$ python -q
>>> import numpy as np
>>> from numpy import linalg as LA
>>> np.set_printoptions(suppress=True, linewidth=120)
>>> rnd = lambda a: np.round(a, 2) + 0
>>> m1 = np.load("x.npy")
>>> print(rnd(m1))
[[-0.45  0.    0.35  0.37  0.65  1.77]
 [ 0.57 -1.38  1.12 -0.3   0.61 -0.24]
 [ 0.68  0.5  -0.72 -0.97  1.35  0.02]
 [ 0.68  0.23  0.38 -1.23 -1.11  0.76]
 [ 0.23 -1.29 -1.39  0.05 -0.36  0.45]
 [ 1.58  0.36  0.04  1.15 -0.09  0.19]]
>>> Q, V = LA.qr(m1[:, :2])[0], LA.qr(m1[:, 2:])[0]
>>> sigma = LA.svd(Q.T @ V, compute_uv=False)
>>> print((sigma > 0.9).sum())
0
>>> rng = np.random.default_rng(66)
>>> idx = rng.permutation(6)
>>> out = m1[:, idx] * rng.choice([-1, 1], 6)
>>> rnd(out)
array([[ 0.  , -0.45,  1.77, -0.65,  0.37,  0.35],
       [-1.38,  0.57, -0.24, -0.61, -0.3 ,  1.12],
       [ 0.5 ,  0.68,  0.02, -1.35, -0.97, -0.72],
       [ 0.23,  0.68,  0.76,  1.11, -1.23,  0.38],
       [-1.29,  0.23,  0.45,  0.36,  0.05, -1.39],
       [ 0.36,  1.58,  0.19,  0.09,  1.15,  0.04]])
>>> Uu, _, vt = LA.svd(m1.T @ out)
>>> rnd(LA.lstsq(m1, out)[0])
array([[ 0.,  1.,  0.,  0.,  0.,  0.],
       [ 1.,  0.,  0.,  0.,  0.,  0.],
       [ 0.,  0.,  0.,  0.,  0.,  1.],
       [ 0.,  0.,  0.,  0.,  1.,  0.],
       [ 0.,  0.,  0., -1.,  0.,  0.],
       [ 0.,  0.,  1.,  0.,  0.,  0.]])
>>> idx
array([1, 0, 5, 4, 3, 2])
>>> cov = m1.T @ m1
>>> rnd(cov)
array([[4., 0., 0., 0., 0., 0.],
       [0., 4., 0., 0., 0., 0.],
       [0., 0., 4., 0., 0., 0.],
       [0., 0., 0., 4., 0., 0.],
       [0., 0., 0., 0., 4., 0.],
       [0., 0., 0., 0., 0., 4.]])
>>> (m1 @ m1.T).shape
(6, 6)
>>> rnd(LA.eigvalsh(cov)[::-1])
array([4., 4., 4., 4., 4., 4.])
>>> rnd(np.diag(cov))
array([4., 4., 4., 4., 4., 4.])
>>> print(rnd(LA.svd(m1, compute_uv=False) ** 2))
[4. 4. 4. 4. 4. 4.]
>>> vec = np.array([0, 5, 9, 0, 3, 6])
>>> h1 = np.maximum(m1 @ vec, 0)
>>> print(rnd(m1.T @ h1))
[ 3.93 -2.48 11.76  0.89  5.81 31.82]
>>> W2 = np.array([[0, 0, 2, 2], [2, 0, 1, 2], [1, 1, 0, 2], [2, 1, 0, 2]])
>>> X = (rng.random((12, 4)) < 0.25) @ W2
>>> X
array([[0, 0, 2, 2],
       [1, 1, 0, 2],
       [1, 1, 2, 4],
       [1, 1, 0, 2],
       [2, 0, 1, 2],
       [1, 1, 0, 2],
       [0, 0, 0, 0],
       [0, 0, 0, 0],
       [3, 2, 0, 4],
       [2, 1, 0, 2],
       [5, 2, 1, 6],
       [0, 0, 2, 2]])
>>> P = X @ LA.solve(X.T @ X, X.T)
>>> rnd(P @ X[:, 3])
array([2., 2., 4., 2., 2., 2., 0., 0., 4., 2., 6., 2.])
>>> print(np.allclose(P @ P, P))
True
>>> rnd(np.diag(P))
array([0.36, 0.23, 0.44, 0.23, 0.61, 0.23, 0.  , 0.  , 0.44, 0.48, 0.61, 0.36])
>>> rnd(P)
array([[ 0.36, -0.08,  0.28, -0.08,  0.02, -0.08,  0.  ,  0.  , -0.03,  0.05, -0.02,  0.36],
       [-0.08,  0.23,  0.16,  0.23, -0.05,  0.23,  0.  ,  0.  ,  0.09, -0.14,  0.05, -0.08],
       [ 0.28,  0.16,  0.44,  0.16, -0.03,  0.16,  0.  ,  0.  ,  0.06, -0.09,  0.03,  0.28],
       [-0.08,  0.23,  0.16,  0.23, -0.05,  0.23,  0.  ,  0.  ,  0.09, -0.14,  0.05, -0.08],
       [ 0.02, -0.05, -0.03, -0.05,  0.61, -0.05,  0.  ,  0.  , -0.22, -0.17,  0.39,  0.02],
       [-0.08,  0.23,  0.16,  0.23, -0.05,  0.23,  0.  ,  0.  ,  0.09, -0.14,  0.05, -0.08],
       [ 0.  ,  0.  ,  0.  ,  0.  ,  0.  ,  0.  ,  0.  ,  0.  ,  0.  ,  0.  ,  0.  ,  0.  ],
       [ 0.  ,  0.  ,  0.  ,  0.  ,  0.  ,  0.  ,  0.  ,  0.  ,  0.  ,  0.  ,  0.  ,  0.  ],
       [-0.03,  0.09,  0.06,  0.09, -0.22,  0.09,  0.  ,  0.  ,  0.44,  0.34,  0.22, -0.03],
       [ 0.05, -0.14, -0.09, -0.14, -0.17, -0.14,  0.  ,  0.  ,  0.34,  0.48,  0.17,  0.05],
       [-0.02,  0.05,  0.03,  0.05,  0.39,  0.05,  0.  ,  0.  ,  0.22,  0.17,  0.61, -0.02],
       [ 0.36, -0.08,  0.28, -0.08,  0.02, -0.08,  0.  ,  0.  , -0.03,  0.05, -0.02,  0.36]])
>>> rnd(LA.eigvalsh(P))
array([0., 0., 0., 0., 0., 0., 0., 0., 1., 1., 1., 1.])
